In [1]: import numpy as np

In [2]: from numpy import linalg as LA

In [3]: np.set_printoptions(suppress=True, linewidth=100)

In [4]: feats = np.array([[1, 2, -3, -5], [2, 4, -6, -10], [-3, -6, 9, 15], [-5, -10, 15, 25]])

In [5]: # equal to its transpose

In [6]: hat = np.triu(np.array([[0, 3, 3, 0], [3, 1, 3, 1], [3, 3, 0, 3], [0, 2, 2, 0]]), 1) + np.eye(4)

In [7]: out = hat @ feats @ LA.inv(hat)

In [8]: LA.matrix_rank(out)
Out[8]: np.int64(1)

In [9]: round(float(LA.det(out)), 2)
Out[9]: -0.0

In [10]: np.trace(out), np.trace(feats)
Out[10]: (np.float64(39.0), np.int64(39))

In [11]: round(LA.det(feats), 2)
Out[11]: np.float64(0.0)

In [12]: np.allclose(feats @ feats.T, feats.T @ feats)
Out[12]: True

In [13]: feats @ feats
Out[13]: 
array([[  39,   78, -117, -195],
       [  78,  156, -234, -390],
       [-117, -234,  351,  585],
       [-195, -390,  585,  975]])

In [14]: (feats - feats.T) / 2
Out[14]: 
array([[0., 0., 0., 0.],
       [0., 0., 0., 0.],
       [0., 0., 0., 0.],
       [0., 0., 0., 0.]])

In [15]: (feats + feats.T) / 2
Out[15]: 
array([[  1.,   2.,  -3.,  -5.],
       [  2.,   4.,  -6., -10.],
       [ -3.,  -6.,   9.,  15.],
       [ -5., -10.,  15.,  25.]])

In [16]: f = np.array([0, 7, 1, 8])

In [17]: K = 2 * np.eye(4) + np.outer(f, f)

In [18]: K
Out[18]: 
array([[ 2.,  0.,  0.,  0.],
       [ 0., 51.,  7., 56.],
       [ 0.,  7.,  3.,  8.],
       [ 0., 56.,  8., 66.]])

In [19]: f = np.array([-2, -2, 3, 3])

In [20]: out = K + np.outer(f, np.eye(4)[3])

In [21]: out
Out[21]: 
array([[ 2.,  0.,  0., -2.],
       [ 0., 51.,  7., 54.],
       [ 0.,  7.,  3., 11.],
       [ 0., 56.,  8., 69.]])

In [22]: LA.matrix_rank(out - K)
Out[22]: np.int64(1)

In [23]: np.round(LA.det(K), 2)
Out[23]: np.float64(928.0)

In [24]: K @ K
Out[24]: 
array([[   4.,    0.,    0.,    0.],
       [   0., 5786.,  826., 6608.],
       [   0.,  826.,  122.,  944.],
       [   0., 6608.,  944., 7556.]])

In [25]: A = np.array([[4, 5, 6], [7, 8, 9], [10, 11, 12]])

In [26]: rk = LA.matrix_rank(A)

In [27]: rk
Out[27]: np.int64(2)

In [28]: N = LA.svd(A)[2][rk:].T

In [29]: np.allclose(A @ N, 0)
Out[29]: True

In [30]: [int(LA.matrix_rank(np.delete(A, i, axis=0))) for i in range(3)]
Out[30]: [2, 2, 2]

In [31]: vec = np.array([1, 0, 2])

In [32]: a = np.maximum(A @ vec, 0)

In [33]: np.flatnonzero(a > 1e-9)
Out[33]: array([0, 1, 2])

In [34]: np.maximum(A @ vec, 0) - np.maximum(-A @ vec, 0)
Out[34]: array([16, 25, 34])

In [35]: data = np.load("test9.npy")

In [36]: data
Out[36]: 
array([[ 5.28,  2.5 , -1.1 ],
       [ 0.11,  0.1 ,  0.6 ],
       [-1.05, -0.5 , -0.6 ],
       [ 1.38,  0.7 , -1.3 ],
       [-2.04, -1.1 ,  2.6 ],
       [ 1.66,  0.8 , -1.1 ],
       [-0.27, -0.1 , -0.5 ],
       [-1.53, -0.7 , -0.6 ],
       [-0.13, -0.1 ,  1.  ],
       [ 1.95,  1.  , -0.3 ],
       [ 0.29,  0.2 , -0.8 ],
       [ 1.34,  0.7 ,  0.2 ],
       [-2.65, -1.3 ,  1.3 ],
       [ 1.81,  0.9 , -0.2 ]])

In [37]: C2 = np.cov(data, rowvar=False)

In [38]: np.argsort(-data.std(axis=0).round(6), kind="stable")
Out[38]: array([0, 2, 1])

In [39]: np.argwhere(np.triu(np.abs(np.corrcoef(data.T)) > 0.8, 1))
Out[39]: array([[0, 1]])

In [40]: np.round(np.corrcoef(data.T), 2)
Out[40]: 
array([[ 1.  ,  1.  , -0.59],
       [ 1.  ,  1.  , -0.62],
       [-0.59, -0.62,  1.  ]])

In [41]: C2.shape
Out[41]: (3, 3)

In [42]: np.round(LA.eigvalsh(C2)[::-1], 2) + 0
Out[42]: array([5.59, 0.71, 0.  ])

In [43]: out = np.array([[2, -3, 2], [0, 0, 2], [3, -1, 1]])

In [44]: LA.matrix_rank(data @ out)
Out[44]: np.int64(3)

In [45]: LA.matrix_rank(np.vstack([data, out.T]))
Out[45]: np.int64(3)

In [46]: mat = np.array([[1.0, 0.5, 0.25, 0.12],
    ...:     [0.5, 1.0, 0.5, 0.25],
    ...:     [0.25, 0.5, 1.0, 0.5],
    ...:     [0.12, 0.25, 0.5, 1.0]])

In [47]: f = np.array([-1, -2, 1, 1])

In [48]: out = mat + np.outer(f, np.eye(4)[3])

In [49]: round(LA.det(out) / LA.det(mat), 2), round(float(1 + LA.solve(mat, f)[3]), 2)
Out[49]: (np.float64(1.67), 1.67)

In [50]: out
Out[50]: 
array([[ 1.  ,  0.5 ,  0.25, -0.88],
       [ 0.5 ,  1.  ,  0.5 , -1.75],
       [ 0.25,  0.5 ,  1.  ,  1.5 ],
       [ 0.12,  0.25,  0.5 ,  2.  ]])

In [51]: LA.matrix_rank(out - mat)
Out[51]: np.int64(1)

In [52]: out = np.array([[9, -9, -5], [5, -1, 2]])

In [53]: C = np.kron(out, mat)

In [54]: C.shape
Out[54]: (8, 12)

In [55]: ev, evecs = LA.eig(mat)

In [56]: np.round(mat @ evecs[:, 0] - ev[0] * evecs[:, 0], 2) + 0
Out[56]: array([0., 0., 0., 0.])

In [57]: Lm = LA.cholesky(mat)

In [58]: mat / np.sqrt(np.outer(np.diag(mat), np.diag(mat)))
Out[58]: 
array([[1.  , 0.5 , 0.25, 0.12],
       [0.5 , 1.  , 0.5 , 0.25],
       [0.25, 0.5 , 1.  , 0.5 ],
       [0.12, 0.25, 0.5 , 1.  ]])

In [59]: np.round(np.diag(Lm) ** 2, 2)
Out[59]: array([1.  , 0.75, 0.75, 0.75])

In [60]: LA.eigvalsh(mat).min() > 0
Out[60]: np.True_

In [61]: np.round(Lm @ Lm.T, 2)
Out[61]: 
array([[1.  , 0.5 , 0.25, 0.12],
       [0.5 , 1.  , 0.5 , 0.25],
       [0.25, 0.5 , 1.  , 0.5 ],
       [0.12, 0.25, 0.5 , 1.  ]])

In [62]: ev, evecs = LA.eigh(mat)

In [63]: vec = np.array([3, 4, 2, 4])

In [64]: (np.sign(evecs[:, -1].round(6)) == np.sign(evecs[0, -1].round(6))).astype(int)
Out[64]: array([1, 1, 1, 1])

In [65]: X = np.load("block6.npy")

In [66]: X
Out[66]: 
array([[-1,  1,  3,  1],
       [-2,  2,  6,  2],
       [ 0,  0,  0,  0],
       [ 0,  0,  0,  0]])

In [67]: Lm = LA.cholesky(K)

In [68]: Lm.round(2)
Out[68]: 
array([[1.41, 0.  , 0.  , 0.  ],
       [0.  , 7.14, 0.  , 0.  ],
       [0.  , 0.98, 1.43, 0.  ],
       [0.  , 7.84, 0.22, 2.11]])

In [69]: np.round(np.diag(Lm) ** 2, 2)
Out[69]: array([ 2.  , 51.  ,  2.04,  4.46])

In [70]: np.round(Lm @ Lm.T, 2)
Out[70]: 
array([[ 2.,  0.,  0.,  0.],
       [ 0., 51.,  7., 56.],
       [ 0.,  7.,  3.,  8.],
       [ 0., 56.,  8., 66.]])

In [71]: np.round(np.prod(np.diag(Lm)) ** 2, 2), round(float(LA.det(K)), 2)
Out[71]: (np.float64(928.0), 928.0)

In [72]: rng = np.random.default_rng(9666)

In [73]: lab = rng.permutation(4)

In [74]: lab
Out[74]: array([3, 1, 0, 2])

In [75]: out = Lm[lab][:, lab]

In [76]: np.round(np.diag(out), 2)
Out[76]: array([2.11, 7.14, 1.41, 1.43])

In [77]: round(LA.det(out), 2), round(LA.det(Lm[lab]), 2)
Out[77]: (np.float64(30.46), np.float64(30.46))

In [78]: np.allclose(out, Lm)
Out[78]: False

In [79]: np.round(np.sort(np.abs(LA.eigvals(out))), 2)
Out[79]: array([1.41, 1.43, 2.11, 7.14])

In [80]: U, s, Vt = LA.svd(X)

In [81]: np.argmax(s[:-1] / (s[1:] + 1e-6)) + 1
Out[81]: np.int64(1)

In [82]: out = U[:, :1] @ np.diag(s[:1]) @ Vt[:1]

In [83]: out.round(2)
Out[83]: 
array([[-1.,  1.,  3.,  1.],
       [-2.,  2.,  6.,  2.],
       [ 0.,  0.,  0.,  0.],
       [ 0.,  0.,  0.,  0.]])

In [84]: round(float(LA.norm(X - out) / LA.norm(X)), 2)
Out[84]: 0.0

In [85]: LA.matrix_rank(X, rtol=0.05)
Out[85]: np.int64(1)

In [86]: round(float(np.abs(X - out).max()), 2)
Out[86]: 0.0
